% ipython --no-banner

In [1]: import numpy as np

In [2]: import numpy.linalg as la

In [3]: np.set_printoptions(precision=2, suppress=True, linewidth=160, floatmode="fixed")

In [4]: A = np.load("sample15.npy")

In [5]: A
Out[5]: 
array([[ 0.00,  0.00, -1.00],
       [ 0.00,  0.00, -4.00],
       [-1.00, -4.00,  0.00]])

In [6]: # symmetric

In [7]: A @ la.pinv(A) @ A
Out[7]: 
array([[ 0.00,  0.00, -1.00],
       [ 0.00,  0.00, -4.00],
       [-1.00, -4.00,  0.00]])

In [8]: w, evecs = la.eigh(A)

In [9]: x0 = np.array([-1, 9, -2])

In [10]: np.round(evecs * np.abs(w) @ evecs.T, 2) + 0
Out[10]: 
array([[0.24, 0.97, 0.00],
       [0.97, 3.88, 0.00],
       [0.00, 0.00, 4.12]])

In [11]: left, s, Vh = la.svd(A)

In [12]: evecs = Vh[:(s > 1e-8).sum()]

In [13]: rng = np.random.default_rng(64)

In [14]: x0 = A[1] + 2 * A[2] + rng.integers(2) * np.eye(3)[2]

In [15]: x0
Out[15]: array([-2.00, -8.00, -3.00])

In [16]: round(float(la.norm(x0 - evecs.T @ evecs @ x0)), 2)
Out[16]: 0.0

In [17]: np.allclose(evecs.T @ evecs @ x0, x0)
Out[17]: True

In [18]: hat = np.triu(np.array([[7, 9, 9], [1, 3, 7], [2, 7, 7]]), 1) + np.eye(3)

In [19]: other = hat @ A @ la.inv(hat)

In [20]: other
Out[20]: 
array([[  -9.00,   45.00, -271.00],
       [  -7.00,   35.00, -186.00],
       [  -1.00,    5.00,  -26.00]])

In [21]: np.round(np.poly(other), 2) + 0
Out[21]: array([  1.00,   0.00, -17.00,   0.00])

In [22]: la.matrix_rank(other)
Out[22]: np.int64(2)

In [23]: K = np.load("out5.npy")

In [24]: K
Out[24]: 
array([[-0.42,  1.23,  1.52],
       [-0.70, -1.55,  1.05],
       [ 1.82, -0.31,  0.76]])

In [25]: np.kron(np.eye(2, dtype=int), K)
Out[25]: 
array([[-0.42,  1.23,  1.52, -0.00,  0.00,  0.00],
       [-0.70, -1.55,  1.05, -0.00, -0.00,  0.00],
       [ 1.82, -0.31,  0.76,  0.00, -0.00,  0.00],
       [-0.00,  0.00,  0.00, -0.42,  1.23,  1.52],
       [-0.00, -0.00,  0.00, -0.70, -1.55,  1.05],
       [ 0.00, -0.00,  0.00,  1.82, -0.31,  0.76]])

In [26]: np.round(np.einsum("ii->", K), 2)
Out[26]: np.float64(-1.21)

In [27]: la.eigvals(K)
Out[27]: array([ 2.00+0.00j, -1.61+1.19j, -1.61-1.19j])

In [28]: round(float(la.det(K.T)), 2)
Out[28]: 8.0

In [29]: np.poly(K)
Out[29]: array([ 1.00,  1.21, -2.43, -8.00])
